>>> import numpy as np
>>> from numpy import linalg as LA
>>> np.set_printoptions(precision=2, suppress=True, linewidth=120, sign=" ")
>>> arr = np.loadtxt("data.csv", delimiter=",")
>>> arr
array([[ 6.,  5.],
       [-2., -5.]])
>>> rng = np.random.default_rng(28)
>>> Y = arr + rng.integers(-2, 3, (2, 1)) @ rng.integers(-2, 3, (1, 2))
>>> Y
array([[ 5.,  7.],
       [-4., -1.]])
>>> print(Y - arr)
[[-1.  2.]
 [-2.  4.]]
>>> print(LA.matrix_rank(Y - arr, tol=1e-8))
1
>>> np.abs(Y - arr).sum(axis=1)
array([ 3.,  6.])
>>> labels = rng.permutation(2)
>>> labels
array([ 1,  0])
>>> Y = arr[labels][:, labels]
>>> print(np.trace(Y))
1.0
>>> Y
array([[-5., -2.],
       [ 5.,  6.]])
>>> print(np.allclose(Y, arr))
False
>>> np.round(LA.det(2 * Y), 2), np.round(LA.det(Y), 2)
(np.float64(-80.0), np.float64(-20.0))
>>> np.einsum("ii->", Y)
np.float64(1.0)
>>> print(np.round(LA.det(Y[::-1]), 2))
20.0
>>> print(np.poly(Y))
[  1.  -1. -20.]
>>> Y = LA.inv(arr)
>>> round(LA.slogdet(arr)[0], 2)
np.float64(-1.0)
>>> print(np.allclose(Y, arr.T))
False
>>> LA.det(arr) * Y
array([[-5., -5.],
       [ 2.,  6.]])
>>> LA.inv(Y)
array([[ 6.,  5.],
       [-2., -5.]])
>>> np.round(arr @ Y, 2) + 0
array([[ 1.,  0.],
       [ 0.,  1.]])
>>> round(float(LA.cond(arr)), 2)
4.27
>>> round(float(LA.det(arr) * LA.det(Y)), 2)
1.0
>>> mat = np.arange(12).reshape(4, 3) + 5
>>> mat
array([[  5,   6,   7],
       [  8,   9,  10],
       [ 11,  12,  13],
       [ 14,  15,  16]])
>>> [round(float(x), 2) for x in LA.svd(mat, compute_uv=False)[:3]]
[38.28, 0.86, 0.0]
>>> np.argsort(-LA.norm(mat, axis=0).round(6), kind="stable")[:3]
array([ 2,  1,  0])
>>> print(round(float(LA.norm(mat, 2) / LA.norm(mat)), 2))
1.0
>>> np.count_nonzero(mat)
np.int64(12)
>>> LA.matrix_rank(mat)
np.int64(2)
>>> np.unravel_index(np.abs(mat).argmax(), mat.shape)
(np.int64(3), np.int64(2))
>>> mat.sum(axis=1)
array([ 18,  27,  36,  45])
>>> rk = LA.matrix_rank(mat)
>>> print(rk)
2
>>> null = LA.svd(mat)[2][rk:].T
>>> np.allclose(mat @ null, 0)
True
>>> null @ null.T
array([[ 0.17, -0.33,  0.17],
       [-0.33,  0.67, -0.33],
       [ 0.17, -0.33,  0.17]])
>>> print(LA.matrix_rank(mat.T @ mat), LA.matrix_rank(mat @ mat.T))
2 2
>>> Y = mat / np.sqrt((mat ** 2).mean(axis=1, keepdims=True))
>>> LA.matrix_rank(Y) == LA.matrix_rank(mat)
np.True_
>>> LA.matrix_rank(mat - mat.mean(axis=1, keepdims=True))
np.int64(1)
>>> LA.norm(Y, axis=1)
array([ 1.73,  1.73,  1.73,  1.73])
>>> left, sigma, vt = LA.svd(mat)
>>> sigma.round(2) + 0
array([ 38.28,   0.86,   0.  ])
>>> Y = left[:, :2] @ np.diag(sigma[:2]) @ vt[:2]
>>> print(LA.matrix_rank(mat, rtol=0.05))
1
>>> print(np.round(LA.norm(mat - Y, 2), 2), np.round(sigma[2], 2))
0.0 0.0
>>> print(LA.matrix_rank(Y))
2
>>> round(LA.norm(mat - Y) / LA.norm(mat), 2)
np.float64(0.0)
>>> print(round(float(np.abs(mat - Y).max()), 2))
0.0
>>> data = np.array([[-3, 3, -1], [3, -1, 1], [-1, -3, 1]])
>>> data
array([[-3,  3, -1],
       [ 3, -1,  1],
       [-1, -3,  1]])
>>> Q, r_ = LA.qr(data)
>>> Q.shape, r_.shape
((3, 3), (3, 3))
>>> np.round(Q.T @ Q, 2) + 0
array([[ 1.,  0.,  0.],
       [ 0.,  1.,  0.],
       [ 0.,  0.,  1.]])
>>> np.allclose(r_.T @ r_, data.T @ data)
True
>>> r_
array([[ 4.36, -2.06,  1.15],
       [ 0.  , -3.84,  1.21],
       [ 0.  ,  0.  ,  0.48]])
>>> Q
array([[-0.69, -0.41,  0.6 ],
       [ 0.69, -0.11,  0.72],
       [-0.23,  0.9 ,  0.36]])
>>> round(float(np.trace(Q @ Q.T)), 2)
3.0
>>> r0 = np.array([2, 3])
>>> np.convolve(Q[0], r0)
array([-1.38, -2.89, -0.04,  1.79])
>>> np.round(np.correlate(Q[0], Q[1], "full"), 2) + 0
array([-0.49, -0.22,  0.  , -0.35,  0.41])
>>> np.polyval(r0, Q[0])
array([ 1.62,  2.18,  4.2 ])
>>> labels = rng.permutation(3)
>>> Y = data[:, labels] * rng.choice([-1, 1], 3)
>>> Y
array([[ 3,  1,  3],
       [-3, -1, -1],
       [ 1, -1, -3]])
>>> left, _, vt = LA.svd(data.T @ Y)
>>> np.round(left @ vt, 2) + 0
array([[-1.,  0.,  0.],
       [ 0.,  0.,  1.],
       [ 0., -1.,  0.]])
>>> np.poly(data)
array([ 1.,  3., -8.,  8.])
>>> round(LA.det(2 * data), 2), round(float(LA.det(data)), 2)
(np.float64(-64.0), -8.0)
>>> round(float(LA.eigvals(data).sum().real), 2)
-3.0
>>> J = np.load("block3.npy")
>>> J
array([[  0,  -4,   2],
       [ -4,   4,   5],
       [  2,   5, -10]])
>>> Y = np.array([[-1, -1, 0], [-2, 0, 0]])
>>> cent = np.kron(Y, J)
>>> cent
array([[  0,   4,  -2,   0,   4,  -2,   0,   0,   0],
       [  4,  -4,  -5,   4,  -4,  -5,   0,   0,   0],
       [ -2,  -5,  10,  -2,  -5,  10,   0,   0,   0],
       [  0,   8,  -4,   0,   0,   0,   0,   0,   0],
       [  8,  -8, -10,   0,   0,   0,   0,   0,   0],
       [ -4, -10,  20,   0,   0,   0,   0,   0,   0]])
>>> round(LA.norm(cent, 2), 2), round(LA.norm(Y, 2) * LA.norm(J, 2), 2)
(np.float64(28.43), np.float64(28.43))
>>> r0 = np.array([-1, -3, 1])
>>> np.polyval(r0, cent[1])
array([-27,  -3,  -9, -27,  -3,  -9,   1,   1,   1])
>>> np.convolve(cent[1], r0)
array([ -4,  -8,  21,   7, -13,  21,  11,  -5,   0,   0,   0])
>>> np.round(LA.eigvalsh(J).min(), 2)
np.float64(-12.43)
>>> Y = J + rng.integers(-2, 3, (3, 2)) @ rng.integers(-2, 3, (2, 3))
>>> Y
array([[  0,  -5,  -1],
       [ -4,   9,   5],
       [  2,  10, -10]])
>>> LA.matrix_rank(Y - J, tol=1e-8)
np.int64(2)
>>> print(Y - J)
[[ 0 -1 -3]
 [ 0  5  0]
 [ 0  5  0]]
>>> Y = J / np.sqrt((J ** 2).mean(axis=1, keepdims=True))
>>> LA.matrix_rank(Y) == LA.matrix_rank(J)
np.True_
>>> print(Y[1])
[-0.92  0.92  1.15]
>>> print(LA.norm(Y, axis=1))
[ 1.73  1.73  1.73]
>>> LA.matrix_rank(J - J.mean(axis=1, keepdims=True))
np.int64(2)
>>> m1 = np.load("arr.npy")
>>> m1
array([[-0.1 ,  2.78, -0.29],
       [-0.17,  2.97, -0.04],
       [-0.08,  3.16,  0.09],
       [ 0.07,  3.08, -0.01],
       [-0.11,  3.1 ,  0.01],
       [-0.04,  3.18, -0.16],
       [-4.15,  4.02,  0.86],
       [-4.12,  4.13,  1.06],
       [-3.92,  3.96,  0.89],
       [-4.04,  4.17,  1.02],
       [-3.91,  4.01,  1.09],
       [-3.91,  3.86,  1.1 ],
       [ 1.  , -4.82,  1.07],
       [ 0.93, -4.82,  1.07],
       [ 1.12, -4.93,  1.02],
       [ 0.91, -4.91,  1.21],
       [ 1.03, -4.88,  1.22],
       [ 1.08, -5.14,  1.04]])
>>> labels = rng.permutation(3)
>>> Y = m1[:, labels] * rng.choice([-1, 1], 3)
>>> Y
array([[-2.78,  0.29,  0.1 ],
       [-2.97,  0.04,  0.17],
       [-3.16, -0.09,  0.08],
       [-3.08,  0.01, -0.07],
       [-3.1 , -0.01,  0.11],
       [-3.18,  0.16,  0.04],
       [-4.02, -0.86,  4.15],
       [-4.13, -1.06,  4.12],
       [-3.96, -0.89,  3.92],
       [-4.17, -1.02,  4.04],
       [-4.01, -1.09,  3.91],
       [-3.86, -1.1 ,  3.91],
       [ 4.82, -1.07, -1.  ],
       [ 4.82, -1.07, -0.93],
       [ 4.93, -1.02, -1.12],
       [ 4.91, -1.21, -0.91],
       [ 4.88, -1.22, -1.03],
       [ 5.14, -1.04, -1.08]])
>>> left, _, vt = LA.svd(m1.T @ Y)
>>> np.round(LA.lstsq(m1, Y)[0], 2) + 0
array([[ 0.,  0., -1.],
       [-1.,  0.,  0.],
       [ 0., -1.,  0.]])
>>> Xc = m1 - m1.mean(axis=0)
>>> evecs = LA.svd(Xc)[2][:2]
>>> Y = Xc - Xc @ evecs.T @ evecs
>>> LA.norm(Y, axis=1).round(6).argmax()
np.int64(0)
>>> np.round(LA.norm(Y) / LA.norm(Xc), 2)
np.float64(0.02)
>>> Y.std(axis=0)
array([ 0.03,  0.02,  0.1 ])
>>> Q, evecs = LA.qr(m1[:, :1])[0], LA.qr(m1[:, 1:])[0]
>>> sigma = LA.svd(Q.T @ evecs, compute_uv=False)
>>> np.round(LA.norm(Q @ Q.T - evecs @ evecs.T, 2), 2)
np.float64(1.0)
>>> W0 = np.load("sample2.npy")
>>> W0
array([[-2.7,  0. ],
       [-3. ,  0.3]])
>>> # column 0 is much longer than the rest
>>> np.sort(LA.eigvals(W0))
array([-2.7,  0.3])
>>> print([int(LA.matrix_rank(LA.matrix_power(W0, p))) for p in range(1, 3)])
[2, 2]
>>> print(LA.matrix_rank(W0 - W0[0, 0] * np.eye(2)))
1
>>> A = np.array([[-6, 0, 6, -6], [-15, 0, 15, -15]])
>>> rk = LA.matrix_rank(A)
>>> rk
np.int64(1)
>>> null = LA.svd(A)[2][rk:].T
>>> LA.matrix_rank(A.T @ A), LA.matrix_rank(A @ A.T)
(np.int64(1), np.int64(1))
>>> [int(LA.matrix_rank(np.delete(A, i, axis=0))) for i in range(2)]
[1, 1]
>>> [int(LA.matrix_rank(A[:i])) for i in range(1, len(A) + 1)]
[1, 1]
>>> [int(LA.matrix_rank(A[:, :j + 1])) for j in range(4)]
[1, 1, 1, 1]
>>> left, sigma, vt = LA.svd(A)
>>> np.argmax(sigma[:-1] / (sigma[1:] + 1e-6)) + 1
np.int64(1)
>>> Y = left[:, :1] @ np.diag(sigma[:1]) @ vt[:1]
>>> print(round(float(LA.norm(A - Y) / LA.norm(A)), 2))
0.0
>>> np.round(np.abs(A - Y).max(), 2)
np.float64(0.0)
>>> round(LA.norm(A - Y, 2), 2), np.round(sigma[1], 2)
(np.float64(0.0), np.float64(0.0))
>>> r0 = np.array([7, 0, 5])
>>> np.convolve(A[1], r0)
array([-105,    0,   30, -105,   75,  -75])
>>> np.polyval(r0, A[1])
array([ 1580,     5,  1580,  1580])
>>> np.array([np.convolve(row, r0, "same") for row in A])
array([[   0,   12,  -42,   30],
       [   0,   30, -105,   75]])
>>> np.cross(A[1, :3], A[0, :3])
array([ 0,  0,  0])
>>> np.unique(A.round(6), axis=0).shape
(2, 4)
>>> round(np.trace(LA.pinv(A) @ A), 2)
np.float64(1.0)
>>> X = np.array([[2, -1], [3, 3]])
>>> X
array([[ 2, -1],
       [ 3,  3]])
>>> labels = rng.permutation(2)
>>> Y = X[:, labels] * rng.choice([-1, 1], 2)
>>> Y
array([[ 2,  1],
       [ 3, -3]])
>>> left, _, vt = LA.svd(X.T @ Y)
>>> labels
array([ 0,  1])
